In [1]: import numpy as np

In [2]: import numpy.linalg as la

In [3]: np.set_printoptions(precision=3, suppress=True, linewidth=200)

In [4]: Z = 10 * np.array([[0.4, 1.5, 0.8, -1.6, 0.7, -0.5, -0.4, -0.2, -1.2, 0.4, 2.3, 0.0, 1.2, -0.5],
   ...:     [0.8, 0.7, 1.4, 0.7, 1.5, 0.0, -0.7, 0.0, 0.2, -1.1, 0.6, -1.2, -0.2, -0.1]])

In [5]: rng = np.random.default_rng(4127)

In [6]: idx = rng.integers(0, 2, 11)

In [7]: feats = Z[idx] + rng.normal(size=(11, 14))

In [8]: feats
Out[8]: 
array([[  3.802,  13.295,   8.666, -16.397,   6.748,  -4.251,  -4.941,  -1.072, -11.7  ,   3.593,  23.034,   0.445,  11.845,  -5.719],
       [  2.452,  14.774,   7.575, -14.251,   8.924,  -4.803,  -3.671,  -1.488, -10.451,   1.315,  24.601,  -0.37 ,  13.433,  -5.685],
       [  5.393,  14.942,   9.245, -17.143,   5.886,  -4.583,  -4.561,  -2.044, -13.861,   2.6  ,  24.492,  -0.093,  12.504,  -5.638],
       [  2.509,  14.525,   6.877, -16.888,   7.862,  -6.292,  -2.617,  -1.587, -11.863,   2.709,  22.502,  -0.508,  13.059,  -4.101],
       [  5.86 ,   6.897,  12.147,   9.711,  12.416,  -1.081,  -6.025,  -1.048,   2.107, -11.574,   7.331, -13.305,  -2.493,  -1.184],
       [  6.887,   7.626,  15.726,   7.931,  14.691,  -0.796,  -7.495,  -0.145,   1.518, -11.07 ,   7.515, -10.637,  -2.375,  -0.943],
       [  8.938,   6.031,  14.377,   5.499,  14.369,  -0.646,  -6.156,  -0.322,   1.886,  -9.799,   4.81 , -12.802,  -2.887,  -1.198],
       [  8.191,   5.617,  15.116,   7.165,  15.694,   0.295,  -6.387,  -0.174,   1.248,  -9.626,   7.143, -11.71 ,  -1.898,  -1.84 ],
       [  7.878,   7.192,  14.054,   6.439,  15.53 ,   0.041,  -6.037,   0.648,   2.231, -11.261,   6.797, -11.137,  -3.42 ,   0.544],
       [  7.73 ,   5.428,  12.209,   7.214,  12.799,  -0.585,  -6.144,  -0.289,   1.656, -12.087,   5.702, -13.568,  -1.265,  -1.42 ],
       [  6.328,   8.397,  13.696,   6.649,  14.363,  -0.437,  -7.499,   0.107,   1.218, -10.806,   5.33 , -11.907,  -0.728,   0.46 ]])

In [9]: U, s, VT = la.svd(feats)

In [10]: np.argmax(s[:-1] / (s[1:] + 1e-6)) + 1
Out[10]: np.int64(2)

In [11]: print(s)
[89.65  67.081  6.175  4.747  4.347  3.527  2.627  2.065  1.398  1.217  0.896]

In [12]: out = U[:, :2] @ np.diag(s[:2]) @ VT[:2]

In [13]: print(la.matrix_rank(feats, rtol=0.05))
4

In [14]: round(la.norm(feats - out, 2), 3), np.round(s[2], 3)
Out[14]: (np.float64(6.175), np.float64(6.175))
